$ ipython --no-banner

In [1]: import numpy as np

In [2]: import numpy.linalg as la

In [3]: np.set_printoptions(precision=1, suppress=True, linewidth=120, sign=" ")

In [4]: W0 = np.load("arr.npy")

In [5]: print(W0)
[[-2  0  0]
 [ 0 -2  0]
 [ 0  0  1]]

In [6]: vals, vecs = la.eig(W0)

In [7]: print(vals)
[-2. -2.  1.]

In [8]: print(np.sort(la.eigvals(W0 @ W0)))
[ 1.  4.  4.]

In [9]: print(np.sort(la.eigvals(W0.T)))
[-2. -2.  1.]

In [10]: print(np.sort(la.eigvals(W0).real))
[-2. -2.  1.]

In [11]: print((la.matrix_power((W0 != 0) + (W0.T != 0) + np.eye(3), 3) > 0).astype(int))
[[ 1  0  0]
 [ 0  1  0]
 [ 0  0  1]]

In [12]: print(np.flatnonzero(la.matrix_power((W0 != 0) + (W0.T != 0) + np.eye(3), 3)[2]))
[ 2]

In [13]: print((W0 != 0).astype(int))
[[ 1  0  0]
 [ 0  1  0]
 [ 0  0  1]]

In [14]: M2 = np.array([[1, 2], [1, 1], [3, 0]])

In [15]: print(M2.T @ W0.T)
[[-2 -2  3]
 [-4 -2  0]]

In [16]: print(W0 @ M2)
[[-2 -4]
 [-2 -2]
 [ 3  0]]

In [17]: print(np.einsum("ik,kj->ji", W0, M2))
[[-2 -2  3]
 [-4 -2  0]]

In [18]: print(la.matrix_rank(W0 @ M2))
2

In [19]: q = W0.astype(float).copy()

In [20]: for j in range(3):
    ...:     q[:, j] -= q[:, :j] @ (q[:, :j].T @ q[:, j])
    ...:     q[:, j] /= la.norm(q[:, j])
    ...: 

In [21]: print(q.T @ q)
[[ 1.  0.  0.]
 [ 0.  1.  0.]
 [ 0.  0.  1.]]

In [22]: print(q)
[[-1.  0.  0.]
 [ 0. -1.  0.]
 [ 0.  0.  1.]]

In [23]: print(q.T @ W0)
[[ 2.  0.  0.]
 [ 0.  2.  0.]
 [ 0.  0.  1.]]

In [24]: J = np.load("sample3.npy")

In [25]: print(J)
[[-1.5  0.7 -8.1  0.2]
 [ 0.1  0.3  7.8  0.2]
 [ 1.6  0.5  1.8 -0.4]
 [ 0.   0.3  0.9 -0.4]
 [ 0.1 -0.2  2.1 -1.7]
 [-0.2  0.6 -1.2 -1.2]]

In [26]: hat = J @ la.solve(J.T @ J, J.T)

In [27]: print(la.matrix_rank(np.eye(6) - hat))
2

In [28]: print(np.trace(hat))
4.0

In [29]: print(hat)
[[ 0.8 -0.1 -0.1  0.1 -0.2  0.3]
 [-0.1  0.9 -0.1  0.2 -0.1  0.1]
 [-0.1 -0.1  0.9  0.1 -0.1  0.2]
 [ 0.1  0.2  0.1  0.1  0.1  0.2]
 [-0.2 -0.1 -0.1  0.1  0.8  0.3]
 [ 0.3  0.1  0.2  0.2  0.3  0.5]]

In [30]: print(hat @ J[:, 2])
[-8.1  7.8  1.8  0.9  2.1 -1.2]

In [31]: print(np.allclose(hat @ hat, hat))
True

In [32]: f = np.array([-3, 3])

In [33]: print(np.round(np.correlate(J[5], J[1], "full"), 1) + 0)
[ 0.  -1.4  4.4 -9.4 -9.7 -0.5 -0.1]

In [34]: print(np.polyval(f, J[5]))
[ 3.6  1.2  6.6  6.6]

In [35]: q, vecs = la.qr(J[:, :2])[0], la.qr(J[:, 2:])[0]

In [36]: sig = la.svd(q.T @ vecs, compute_uv=False)

In [37]: print(np.round(la.norm(q @ q.T - vecs @ vecs.T, 2), 1))
1.0

In [38]: print(np.degrees(np.arccos(sig.clip(0, 1))))
[ 49.3  74.6]

In [39]: gram = J.T @ J

In [40]: print(la.svd(J, compute_uv=False) ** 2)
[ 138.5    4.8    2.8    1.1]

In [41]: print(np.diag(gram))
[   4.9    1.3  136.3    4.7]

In [42]: print(np.allclose(gram, gram.T))
True

In [43]: print(la.matrix_rank(gram))
4

In [44]: print(la.eigvalsh(gram)[::-1])
[ 138.5    4.8    2.8    1.1]

In [45]: K = np.diag(3 * np.array([1, 0, -2, 0, 2])) + np.array([[-1, -2, -2, 0, 2],
    ...:     [-1, 0, -2, 1, 0],
    ...:     [1, 0, 0, 0, -1],
    ...:     [1, 0, 1, -1, 1],
    ...:     [2, -2, 2, 2, 2]])

In [46]: print(K)
[[ 2 -2 -2  0  2]
 [-1  0 -2  1  0]
 [ 1  0 -6  0 -1]
 [ 1  0  1 -1  1]
 [ 2 -2  2  2  8]]

In [47]: print(np.sort(np.abs(la.eigvals(K))))
[ 0.4  1.6  1.7  5.5  8.8]

In [48]: print(la.matrix_power(K, 4))
[[  572  -528   638   262  1680]
 [  -98    12   475   -29    -4]
 [ -248    56   942   -82  -148]
 [  306  -212  -193   131   652]
 [ 2048 -1656   632   912  5272]]

In [49]: print(np.allclose(K, K.T))
False

In [50]: print((K - K.T) / 2)
[[ 0.  -0.5 -1.5 -0.5  0. ]
 [ 0.5  0.  -1.   0.5  1. ]
 [ 1.5  1.   0.  -0.5 -1.5]
 [ 0.5 -0.5  0.5  0.  -0.5]
 [ 0.  -1.   1.5  0.5  0. ]]

In [51]: print((K + K.T) / 2)
[[ 2.  -1.5 -0.5  0.5  2. ]
 [-1.5  0.  -1.   0.5 -1. ]
 [-0.5 -1.  -6.   0.5  0.5]
 [ 0.5  0.5  0.5 -1.   1.5]
 [ 2.  -1.   0.5  1.5  8. ]]

In [52]: print(K @ K)
[[  8  -8  16   2  22]
 [ -3   2  15  -1   1]
 [ -6   0  32  -2   0]
 [  4  -4  -7   3   8]
 [ 26 -20   6  12  68]]

In [53]: print(np.trace(K))
3
